$ python -q
>>> import numpy as np
>>> import numpy.linalg as la
>>> np.set_printoptions(suppress=True, linewidth=140)
>>> m1 = np.array([[85.0, 45.0], [45.0, 29.0]])
>>> proj = np.triu(np.array([[0, 3], [5, 0]]), 1) + np.eye(2)
>>> A2 = proj @ m1 @ la.inv(proj)
>>> print(round(la.det(A2), 2))
440.0
>>> print(np.trace(A2), np.trace(m1))
114.0 114.0
>>> print(la.matrix_rank(A2))
2
>>> print(np.round(np.poly(A2), 2))
[   1. -114.  440.]
>>> print(proj @ m1 - m1 @ proj)
[[ 135. -168.]
 [   0. -135.]]
>>> print(A2)
[[ 220. -528.]
 [  45. -106.]]
>>> arr = np.load("dump.npy")
>>> print(arr.round(2))
[[  1.24  -0.12   0.36]
 [ -3.55   2.28  -6.83]
 [ -0.7    0.85  -2.54]
 [ -2.67   1.83  -5.5 ]
 [  1.96  -0.48   1.44]
 [ -1.48   1.24  -3.72]
 [ -5.85   3.43 -10.28]
 [ -1.26   1.13  -3.38]
 [ -4.94   2.97  -8.9 ]
 [ -2.4    1.7   -5.11]
 [ -0.15   0.57  -1.72]
 [ -2.48   1.74  -5.22]
 [ -0.84   0.92  -2.76]]
>>> print(np.round(arr @ la.pinv(arr) @ arr, 2))
[[  1.24  -0.12   0.36]
 [ -3.55   2.28  -6.83]
 [ -0.7    0.85  -2.54]
 [ -2.67   1.83  -5.5 ]
 [  1.96  -0.48   1.44]
 [ -1.48   1.24  -3.72]
 [ -5.85   3.43 -10.28]
 [ -1.26   1.13  -3.38]
 [ -4.94   2.97  -8.9 ]
 [ -2.4    1.7   -5.11]
 [ -0.15   0.57  -1.72]
 [ -2.48   1.74  -5.22]
 [ -0.84   0.92  -2.76]]
>>> print(np.abs(np.diag(la.qr(arr)[1])) > 1e-9)
[ True  True False]
>>> print(np.unique(arr.round(6), axis=0).shape)
(13, 3)
>>> print(la.lstsq(arr[:-1].T, arr[-1])[2])
2
>>> D = la.norm(arr[:, None] - arr[None], axis=-1)
>>> print(D.mean(axis=1).argmax())
6
>>> print(D[5].round(6).argsort(kind="stable")[:4])
[ 5  7 12  2]
>>> print(np.round(la.norm(arr, axis=1), 2))
[ 1.29  8.02  2.77  6.38  2.48  4.2  12.31  3.78 10.6   5.9   1.82  6.04  3.03]
>>> print(np.flatnonzero(D[5] < D.mean() / 2))
[ 2  3  5  7  9 11 12]
>>> print(np.round(la.norm(arr - arr.mean(axis=0), axis=1), 2))
[5.64 3.32 2.02 1.66 7.   0.55 7.62 0.98 5.91 1.17 3.05 1.32 1.76]
>>> print(D[:5, :5].round(2))
[[ 0.    8.96  3.62  7.3   1.36]
 [ 8.96  0.    5.34  1.65 10.32]
 [ 3.62  5.34  0.    3.69  4.97]
 [ 7.3   1.65  3.69  0.    8.66]
 [ 1.36 10.32  4.97  8.66  0.  ]]
>>> print((D + 1e9 * np.eye(13)).round(6).argmin(axis=1))
[ 4  3 12 11  0  7  8  5  6 11  2  9  2]
